% python3 -q
>>> import numpy as np
>>> np.set_printoptions(precision=3, suppress=True, linewidth=160, sign=" ")
>>> rnd = lambda a: np.round(a, 3) + 0
>>> X = np.load("w.npy")
>>> X
array([[-14.784,   3.956, -12.875],
       [  4.447, -13.729, -13.847],
       [ 11.838,  16.103,   0.742],
       [-15.594,  12.254,  -2.577],
       [ 11.31 , -11.792,  11.535],
       [ -1.472,  16.211,  11.621],
       [  8.574,   3.85 ,  17.654],
       [  6.812, -15.561, -10.557],
       [-14.067,  -3.681,  13.732],
       [ -4.251,  -8.215,  17.733],
       [ 15.605,  11.704,  -4.417],
       [ -3.009, -13.253, -14.673],
       [  6.72 ,  12.982,  13.65 ],
       [  5.043, -13.81 ,  13.559],
       [-17.668,   1.5  ,  -9.252],
       [ -0.149,  -7.935,  18.358],
       [  4.308,  18.759,  -5.434],
       [  1.561, -12.668,  15.397],
       [ 16.983,  -4.547,   9.535],
       [ -8.622,  15.744,   8.82 ],
       [ -4.911, -14.26 ,  13.135]])
>>> proj = X @ np.linalg.solve(X.T @ X, X.T)
>>> np.linalg.matrix_rank(np.eye(21) - proj)
np.int64(18)
>>> rnd(np.trace(proj))
np.float64(3.0)
>>> rnd(np.linalg.eigvalsh(proj))
array([ 0.,  0.,  0.,  0.,  0.,  0.,  0.,  0.,  0.,  0.,  0.,  0.,  0.,  0.,  0.,  0.,  0.,  0.,  1.,  1.,  1.])
>>> F = np.load("test6.npy")
>>> F
array([[ 0,  0,  3,  0,  0,  0],
       [ 0,  0,  0,  0,  0, -1],
       [ 0, -3,  0,  0,  0,  0],
       [ 0,  0,  0,  0,  2,  0],
       [ 3,  0,  0,  0,  0,  0],
       [ 0,  0,  0,  3,  0,  0]])
>>> r0, g = F[1], F[4]
>>> r0 @ g
np.int64(0)
>>> pr = (r0 @ g) / (r0 @ r0) * r0
>>> np.outer(r0, g)
array([[ 0,  0,  0,  0,  0,  0],
       [ 0,  0,  0,  0,  0,  0],
       [ 0,  0,  0,  0,  0,  0],
       [ 0,  0,  0,  0,  0,  0],
       [ 0,  0,  0,  0,  0,  0],
       [-3,  0,  0,  0,  0,  0]])
>>> g - pr
array([ 3.,  0.,  0.,  0.,  0.,  0.])
>>> F.ravel(order="F")
array([ 0,  0,  0,  0,  3,  0,  0,  0, -3,  0,  0,  0,  3,  0,  0,  0,  0,  0,  0,  0,  0,  0,  0,  3,  0,  0,  0,  2,  0,  0,  0, -1,  0,  0,  0,  0])
>>> blk = F.reshape(6, 2, -1)
>>> np.swapaxes(blk, 1, 2)[3]
array([[ 0,  0],
       [ 0,  2],
       [ 0,  0]])
>>> np.einsum("ihd,ihd->ih", blk, blk)
array([[ 9,  0],
       [ 0,  1],
       [ 9,  0],
       [ 0,  4],
       [ 9,  0],
       [ 0,  9]])
>>> np.einsum("ihd,jhd->hij", blk, blk).shape
(2, 6, 6)
>>> x = np.array([3, -2, 0, 1, -3, -1])
>>> np.einsum("ij,j->i", F, x)
array([ 0,  1,  6, -6,  9,  3])
>>> (F * x).sum(axis=1)
array([ 0,  1,  6, -6,  9,  3])
>>> F @ np.eye(6)[3]
array([ 0.,  0.,  0.,  0.,  0.,  3.])
>>> r0 = np.array([4, 3, -4, -2, 1, -3])
>>> out = F + np.outer(r0, np.eye(6)[1])
>>> rnd(np.linalg.det(out) / np.linalg.det(F)), rnd(1 + np.linalg.solve(F, r0)[1])
(np.float64(2.333), np.float64(2.333))
>>> F @ F.T
array([[ 9,  0,  0,  0,  0,  0],
       [ 0,  1,  0,  0,  0,  0],
       [ 0,  0,  9,  0,  0,  0],
       [ 0,  0,  0,  4,  0,  0],
       [ 0,  0,  0,  0,  9,  0],
       [ 0,  0,  0,  0,  0,  9]])
>>> F[:, 5] @ F[:, 3]
np.int64(0)
>>> rnd(np.linalg.norm(F, axis=0))
array([ 3.,  3.,  3.,  3.,  2.,  1.])
>>> M = np.load("sample3.npy")
>>> rnd(M)
array([[ 2.169, -0.409,  0.174,  1.318,  1.024, -1.093, -0.341],
       [ 1.713,  0.996,  1.654, -0.236,  0.122, -1.406,  0.54 ],
       [ 0.789,  1.403,  1.848, -1.023, -0.436, -1.037,  0.828],
       [ 2.05 ,  0.662,  1.371,  0.23 ,  0.421, -1.465,  0.321],
       [-0.766, -1.408, -1.847,  1.037,  0.447,  1.026, -0.832],
       [ 2.023, -0.648, -0.145,  1.487,  1.094, -0.909, -0.482],
       [-2.253,  0.152, -0.495, -1.104, -0.921,  1.247,  0.187],
       [-0.788, -1.403, -1.848,  1.023,  0.436,  1.037, -0.828],
       [-1.609, -1.068, -1.706,  0.35 , -0.045,  1.375, -0.588],
       [-1.439,  1.131,  0.873, -1.706, -1.127,  0.371,  0.754],
       [ 1.59 ,  1.079,  1.714, -0.369,  0.032, -1.37 ,  0.596],
       [-1.633,  1.012,  0.678, -1.673, -1.137,  0.532,  0.688],
       [-0.918, -1.37 , -1.848,  0.936,  0.37 ,  1.099, -0.802],
       [ 2.087,  0.609,  1.32 ,  0.297,  0.463, -1.465,  0.287],
       [-1.976, -0.755, -1.455, -0.109, -0.346,  1.46 , -0.381],
       [-1.407, -1.183, -1.778,  0.547,  0.09 ,  1.306, -0.667],
       [-0.348, -1.472, -1.797,  1.278,  0.637,  0.809, -0.889],
       [-2.021,  0.651,  0.148, -1.489, -1.094,  0.907,  0.483],
       [ 1.728, -0.942, -0.57 ,  1.646,  1.136, -0.617, -0.649],
       [-2.23 , -0.303, -1.011, -0.654, -0.676,  1.422, -0.093],
       [-0.225,  1.476,  1.63 , -1.524, -0.853, -0.477,  0.915],
       [ 2.121, -0.502,  0.053,  1.387,  1.054, -1.027, -0.396],
       [ 2.003,  0.722,  1.426,  0.152,  0.373, -1.463,  0.36 ],
       [ 1.939,  0.796,  1.491,  0.054,  0.311, -1.455,  0.407],
       [-2.267,  0.039, -0.628, -1.001, -0.868,  1.302,  0.118],
       [ 1.008, -1.319, -1.217,  1.705,  1.063, -0.042, -0.851],
       [ 1.746, -0.927, -0.548,  1.64 ,  1.136, -0.633, -0.641],
       [-0.312,  1.468,  1.595, -1.554, -0.881, -0.423,  0.913],
       [ 1.858, -0.83 , -0.403,  1.593,  1.127, -0.738, -0.586]])
>>> Uu, sig, vt = np.linalg.svd(M)
>>> np.argmax(sig[:-1] / (sig[1:] + 1e-6)) + 1
np.int64(2)
>>> rnd(sig)
array([ 12.039,  10.773,   0.   ,   0.   ,   0.   ,   0.   ,   0.   ])
>>> out = Uu[:, :2] @ np.diag(sig[:2]) @ vt[:2]
>>> rnd(np.linalg.norm(M - out) / np.linalg.norm(M))
np.float64(0.0)
>>> np.linalg.matrix_rank(M, rtol=0.05)
np.int64(2)
>>> r = np.linalg.matrix_rank(M)
>>> r
np.int64(2)
>>> N = np.linalg.svd(M)[2][r:].T
>>> N.shape
(7, 5)
>>> np.linalg.matrix_rank(M.T @ M), np.linalg.matrix_rank(M @ M.T)
(np.int64(2), np.int64(2))
>>> arr = np.loadtxt("run1.csv", delimiter=",")
>>> arr
array([[-3., -2., -1.,  0.,  1.,  2.,  3.,  4.],
       [ 5.,  6.,  7.,  8.,  9., 10., 11., 12.],
       [13., 14., 15., 16., 17., 18., 19., 20.],
       [21., 22., 23., 24., 25., 26., 27., 28.],
       [29., 30., 31., 32., 33., 34., 35., 36.],
       [37., 38., 39., 40., 41., 42., 43., 44.]])
>>> rnd(np.linalg.norm(arr, 2) / np.linalg.norm(arr))
np.float64(0.999)
>>> np.argsort(-np.linalg.norm(arr, axis=0).round(6), kind="stable")[:3]
array([ 7,  6,  5])
>>> x = np.array([1, -1, 2, 3, 0, -2])
>>> y = F @ x
>>> y
array([ 6,  2,  3,  0,  3,  9])
>>> rnd(np.linalg.solve(F, y + F[:, 4]))
array([ 1., -1.,  2.,  3.,  1., -2.])
>>> rnd(np.linalg.solve(F, F[:, 2]))
array([ 0.,  0.,  1.,  0.,  0.,  0.])
>>> out = arr[0, 0] * arr[1:] - np.outer(arr[1:, 0], arr[0])
>>> out
array([[   0.,   -8.,  -16.,  -24.,  -32.,  -40.,  -48.,  -56.],
       [   0.,  -16.,  -32.,  -48.,  -64.,  -80.,  -96., -112.],
       [   0.,  -24.,  -48.,  -72.,  -96., -120., -144., -168.],
       [   0.,  -32.,  -64.,  -96., -128., -160., -192., -224.],
       [   0.,  -40.,  -80., -120., -160., -200., -240., -280.]])
>>> rnd(arr[:, 0] / arr[0, 0])
array([  1.   ,  -1.667,  -4.333,  -7.   ,  -9.667, -12.333])
>>> np.linalg.matrix_rank(out), np.linalg.matrix_rank(arr)
(np.int64(1), np.int64(2))
>>> np.flatnonzero(~out.round(6).any(axis=1))
array([], dtype=int64)
>>> Uu, sig, vt = np.linalg.svd(arr)
>>> np.argmax(sig[:-1] / (sig[1:] + 1e-6)) + 1
np.int64(2)
>>> out = Uu[:, :2] @ np.diag(sig[:2]) @ vt[:2]
>>> rnd(out)
array([[-3., -2., -1.,  0.,  1.,  2.,  3.,  4.],
       [ 5.,  6.,  7.,  8.,  9., 10., 11., 12.],
       [13., 14., 15., 16., 17., 18., 19., 20.],
       [21., 22., 23., 24., 25., 26., 27., 28.],
       [29., 30., 31., 32., 33., 34., 35., 36.],
       [37., 38., 39., 40., 41., 42., 43., 44.]])
>>> x = np.array([3, -3, -5, 1, -4, -4])
>>> y = F @ x
>>> coef, lr = np.zeros(6), 1 / np.linalg.norm(F, 2) ** 2
>>> for i in range(25):
...     coef -= lr * F.T @ (F @ coef - y)
...     if i % 5 == 0: print(i, round(np.linalg.norm(F @ coef - y), 3))
... 
0 5.692
5 1.987
10 1.095
15 0.608
20 0.337
>>> rnd(np.linalg.cond(F))
np.float64(3.0)
>>> mat = np.load("block17.npy")
>>> mat
array([[  1,  -3,   3,   6,   0,  -8,  -6,   7],
       [  2,  -6,   6,  12,   0, -16, -12,  14],
       [ -1,   3,  -3,  -6,   0,   8,   6,  -7],
       [ -3,   9,  -9, -18,   0,  24,  18, -21],
       [  2,  -6,   6,  12,   0, -16, -12,  14]])
>>> out = mat[0, 0] * mat[1:] - np.outer(mat[1:, 0], mat[0])
>>> out
array([[ 0,  0,  0,  0,  0,  0,  0,  0],
       [ 0,  0,  0,  0,  0,  0,  0,  0],
       [ 0,  0,  0,  0,  0,  0,  0,  0],
       [ 0,  0,  0,  0,  0,  0,  0,  0]])
>>> np.linalg.matrix_rank(out), np.linalg.matrix_rank(mat)
(np.int64(0), np.int64(1))
>>> mat[:, 0] / mat[0, 0]
array([ 1.,  2., -1., -3.,  2.])
